In [1]: import numpy as np

In [2]: np.set_printoptions(suppress=True, linewidth=140)

In [3]: def tidy(a):
   ...:     return np.round(a, 3) + 0
   ...: 

In [4]: X = np.loadtxt("sample19.csv", delimiter=",")

In [5]: print(X)
[[ 0.578 -0.716 -0.757]
 [-0.508  0.629  0.647]
 [-0.235 -0.235 -0.867]
 [ 0.07  -0.523 -0.912]
 [-0.647  0.827  0.912]
 [ 0.08  -0.178 -0.319]
 [-0.139  0.716  0.98 ]
 [ 0.485 -0.363  0.217]
 [-0.523  0.617  0.578]
 [-0.959  0.951  0.501]
 [ 0.345 -0.592 -0.8  ]
 [ 0.523 -0.617 -0.578]]

In [6]: A2 = X / np.sqrt((X ** 2).mean(axis=1, keepdims=True))

In [7]: print(np.linalg.matrix_rank(A2) == np.linalg.matrix_rank(X))
True

In [8]: print(tidy(np.linalg.norm(A2, axis=1)))
[1.732 1.732 1.732 1.732 1.732 1.732 1.732 1.732 1.732 1.732 1.732 1.732]

In [9]: A2 = np.array([[-5, 3, -2], [2, 0, -2], [-3, 3, -2]])

In [10]: print(np.vstack([X, A2.T]).shape)
(15, 3)

In [11]: print(np.linalg.matrix_rank(X @ A2))
3

In [12]: print(tidy(np.einsum("ij->j", X)))
[-0.93   0.516 -0.398]

In [13]: print(tidy(np.einsum("ij,ij->i", X, X)))
[1.42  1.072 0.862 1.11  1.934 0.14  1.492 0.414 0.988 2.075 1.109 0.988]

In [14]: t3 = np.stack([X, -3 * X, X[::-1]])

In [15]: print(np.linalg.matrix_rank(t3))
[3 3 3]

In [16]: print(tidy(np.einsum("bij,cij->bc", t3, t3)))
[[ 13.606 -40.819  -4.14 ]
 [-40.819 122.456  12.419]
 [ -4.14   12.419  13.606]]
